In [1]: import numpy as np

In [2]: np.set_printoptions(precision=3, suppress=True, linewidth=160, sign=" ")

In [3]: def rnd(a):
   ...:     return np.round(a, 3) + 0
   ...: 

In [4]: M = np.load("w.npy")

In [5]: M
Out[5]: 
array([[ 30.792,  80.301,  68.048,   8.757,  69.946,  50.429],
       [ 30.075,  79.688,  67.751,   9.416,  70.041,  50.09 ],
       [ 30.099,  77.927,  69.981,  10.756,  69.263,  47.733],
       [ 28.646,  80.255,  69.847,  12.073,  69.787,  49.764],
       [ 30.466,  80.389,  71.099,  10.559,  71.753,  50.057],
       [ 28.496,  80.796,  71.37 ,   9.762,  69.431,  49.916],
       [ 30.909,  80.414,  69.993,   8.473,  70.791,  49.348],
       [ 29.841,  79.508,  71.173,   9.194,  70.854,  49.161],
       [ 31.073,  78.559,  69.207,  13.2  ,  68.53 ,  53.016],
       [ 30.689,  79.852,  68.862,   9.093,  68.886,  49.613],
       [ 30.006,  81.004,  71.394,   9.983,  69.438,  51.361],
       [ 29.7  ,  80.75 ,  69.816,  10.434,  72.43 ,  50.99 ]])

In [6]: Xc = (M - M.mean(axis=0)) / M.std(axis=0)

In [7]: np.argwhere(np.abs(Xc) > 2)
Out[7]: 
array([[  2,   1],
       [  8,   3],
       [  8,   5],
       [ 11,   4]])

In [8]: coef = np.linalg.lstsq(np.delete(Xc, 0, axis=1), Xc[:, 0])[0]

In [9]: np.abs(coef).argmax()
Out[9]: np.int64(0)

In [10]: rnd(1 - np.var(Xc[:, 0] - np.delete(Xc, 0, axis=1) @ coef))
Out[10]: np.float64(0.607)

In [11]: rnd(np.abs(np.linalg.svd(M)[2][-1]))
Out[11]: array([ 0.306,  0.594,  0.23 ,  0.395,  0.262,  0.525])

In [12]: np.argsort(-np.linalg.norm(M, axis=0).round(6), kind="stable")[:3]
Out[12]: array([ 1,  4,  2])

In [13]: [round(float(x), 3) for x in np.linalg.svd(M, compute_uv=False)[:3]]
Out[13]: [486.329, 5.604, 4.357]

In [14]: rnd(np.linalg.norm(M, 2) / np.linalg.norm(M))
Out[14]: np.float64(1.0)

In [15]: cov = np.cov(M, rowvar=False)

In [16]: cov.shape
Out[16]: (6, 6)

In [17]: rnd(M.std(axis=0))
Out[17]: array([ 0.789,  0.885,  1.193,  1.327,  1.113,  1.239])

In [18]: np.argsort(-M.std(axis=0).round(6), kind="stable")
Out[18]: array([ 3,  5,  2,  4,  1,  0])

In [19]: rnd(np.linalg.eigvalsh(cov)[::-1])
Out[19]: array([ 2.877,  2.02 ,  1.573,  0.875,  0.591,  0.094])

In [20]: rnd(np.corrcoef(M[:, 0], M[:, 2])[0, 1])
Out[20]: np.float64(-0.418)
